% python3 -q
>>> import numpy as np
>>> import numpy.linalg as la
>>> np.set_printoptions(precision=2, suppress=True, linewidth=140, sign=" ")
>>> rd = lambda a: np.round(a, 2) + 0
>>> W0 = np.loadtxt("m.csv", delimiter=",")
>>> print(rd(W0))
[[ 0.76 -0.05 -0.05  0.17  0.27  0.14 -0.11 -0.08  0.21  0.17  0.21 -0.24 -0.21 -0.24  0.02]
 [-0.05  0.99 -0.01  0.03  0.05  0.03 -0.02 -0.02  0.04  0.03  0.04 -0.05 -0.04 -0.05  0.  ]
 [-0.05 -0.01  0.99  0.03  0.05  0.03 -0.02 -0.02  0.04  0.03  0.04 -0.05 -0.04 -0.05  0.  ]
 [ 0.17  0.03  0.03  0.87 -0.2  -0.1   0.08  0.06 -0.15 -0.13 -0.15  0.17  0.15  0.17 -0.01]
 [ 0.27  0.05  0.05 -0.2   0.69 -0.16  0.13  0.09 -0.23 -0.2  -0.23  0.27  0.23  0.27 -0.02]
 [ 0.14  0.03  0.03 -0.1  -0.16  0.91  0.07  0.05 -0.12 -0.1  -0.12  0.14  0.12  0.14 -0.01]
 [-0.11 -0.02 -0.02  0.08  0.13  0.07  0.95 -0.04  0.1   0.08  0.1  -0.11 -0.1  -0.11  0.01]
 [-0.08 -0.02 -0.02  0.06  0.09  0.05 -0.04  0.97  0.07  0.06  0.07 -0.08 -0.07 -0.08  0.01]
 [ 0.21  0.04  0.04 -0.15 -0.23 -0.12  0.1   0.07  0.82 -0.15 -0.18  0.21  0.18  0.21 -0.01]
 [ 0.17  0.03  0.03 -0.13 -0.2  -0.1   0.08  0.06 -0.15  0.87 -0.15  0.17  0.15  0.17 -0.01]
 [ 0.21  0.04  0.04 -0.15 -0.23 -0.12  0.1   0.07 -0.18 -0.15  0.82  0.21  0.18  0.21 -0.01]
 [-0.24 -0.05 -0.05  0.17  0.27  0.14 -0.11 -0.08  0.21  0.17  0.21  0.76 -0.21 -0.24  0.02]
 [-0.21 -0.04 -0.04  0.15  0.23  0.12 -0.1  -0.07  0.18  0.15  0.18 -0.21  0.82 -0.21  0.01]
 [-0.24 -0.05 -0.05  0.17  0.27  0.14 -0.11 -0.08  0.21  0.17  0.21 -0.24 -0.21  0.76  0.02]
 [ 0.02  0.    0.   -0.01 -0.02 -0.01  0.01  0.01 -0.01 -0.01 -0.01  0.02  0.01  0.02  1.  ]]
>>> print(rd(W0[:, 3] @ W0[:, 4]))
0.0
>>> rng = np.random.default_rng(13)
>>> z = rng.permutation(15)
>>> print(z)
[  8   1   2   7   0   4   6   5  11   3  10  14  13   9  12]
>>> A2 = W0[z][:, z]
>>> print(np.allclose(A2, W0))
False
>>> print(np.trace(A2))
13.0
>>> x0 = np.array([0, 4, 5, 0, 1, 4, 0, 4, 1, 0, 5, 2, 3, 4, 3])
>>> print(rd(np.abs(la.eigvals(W0))))
[ 1.  1.  1.  1.  1.  1.  1.  1.  1.  1.  1.  1.  1.  1.  1.]
>>> print(rd(np.sort(np.abs(np.degrees(np.angle(la.eigvals(W0)))))))
[   0.    0.    0.    0.    0.    0.    0.    0.    0.    0.    0.    0.    0.    0.  180.]
>>> print(15 - la.matrix_rank(W0 - np.eye(15), tol=1e-8))
14
>>> A2 = la.inv(W0)
>>> print(rd(la.slogdet(W0)[0]))
-1.0
>>> print(rd(la.det(W0) * la.det(A2)))
1.0
>>> print(rd(la.cond(W0)))
1.0
>>> print(np.allclose(A2, W0.T))
True
>>> print(np.allclose(W0 @ W0.T, W0.T @ W0))
True
>>> print(rd(la.det(W0)))
-1.0
>>> print(np.allclose(W0, W0.T))
True
>>> print(rd(np.sort(np.abs(la.eigvals(W0)))))
[ 1.  1.  1.  1.  1.  1.  1.  1.  1.  1.  1.  1.  1.  1.  1.]
>>> feats = np.load("dump.npy")
>>> print(feats)
[[ 6  2  2  3 -1 -2  4  4 -3  0 -3  2 -4  6  0]
 [ 2  2  0 -1  3 -2  4  2  1  0  1  0  0  4 -2]
 [ 2  0  3  3 -1 -2  0  3  1 -2 -3  3 -2  1  1]
 [ 3 -1  3  5 -5  0 -2  2 -3 -1 -5  3 -4  0  3]
 [-1  3 -1 -5  9 -4  6  2  7 -1  5 -1  4  4 -5]
 [-2 -2 -2  0 -4  4 -4 -4 -4  2  0 -2  0 -4  2]
 [ 4  4  0 -2  6 -4  8  4  2  0  2  0  0  8 -4]
 [ 4  2  3  2  2 -4  4  5  2 -2 -2  3 -2  5 -1]
 [-3  1  1 -3  7 -4  2  2  9 -3  3  1  4  0 -3]
 [ 0  0 -2 -1 -1  2  0 -2 -3  2  1 -2  0  0  0]
 [-3  1 -3 -5  5  0  2 -2  3  1  5 -3  4  0 -3]
 [ 2  0  3  3 -1 -2  0  3  1 -2 -3  3 -2  1  1]
 [-4  0 -2 -4  4  0  0 -2  4  0  4 -2  4 -2 -2]
 [ 6  4  1  0  4 -4  8  5  0  0  0  1 -2  9 -3]
 [ 0 -2  1  3 -5  2 -4 -1 -3  0 -3  1 -2 -3  3]]
>>> # equal to its transpose
>>> t3 = np.stack([feats, 4 * feats, feats[::-1]])
>>> print((t3 @ feats.T).shape)
(3, 15, 15)
>>> print(np.einsum("bij,cij->bc", t3, t3))
[[  2213   8852   1067]
 [  8852  35408   4268]
 [  1067   4268   2213]]
>>> print(rd(la.det(t3)))
[ 0.  0.  0.]
>>> print(rd(la.norm(t3, axis=(1, 2))))
[  47.04  188.17   47.04]
>>> print(la.matrix_rank(t3))
[ 3  3  3]
>>> print([round(float(la.det(W0[:i, :i])), 2) + 0 for i in range(1, 16)])
[0.76, 0.75, 0.74, 0.61, 0.31, 0.22, 0.17, 0.14, -0.04, -0.16, -0.34, -0.58, -0.76, -1.0, -1.0]
>>> print(rd(la.eigvalsh(W0).min()))
-1.0
>>> print(np.all(la.eigvalsh(W0) > 0))
False
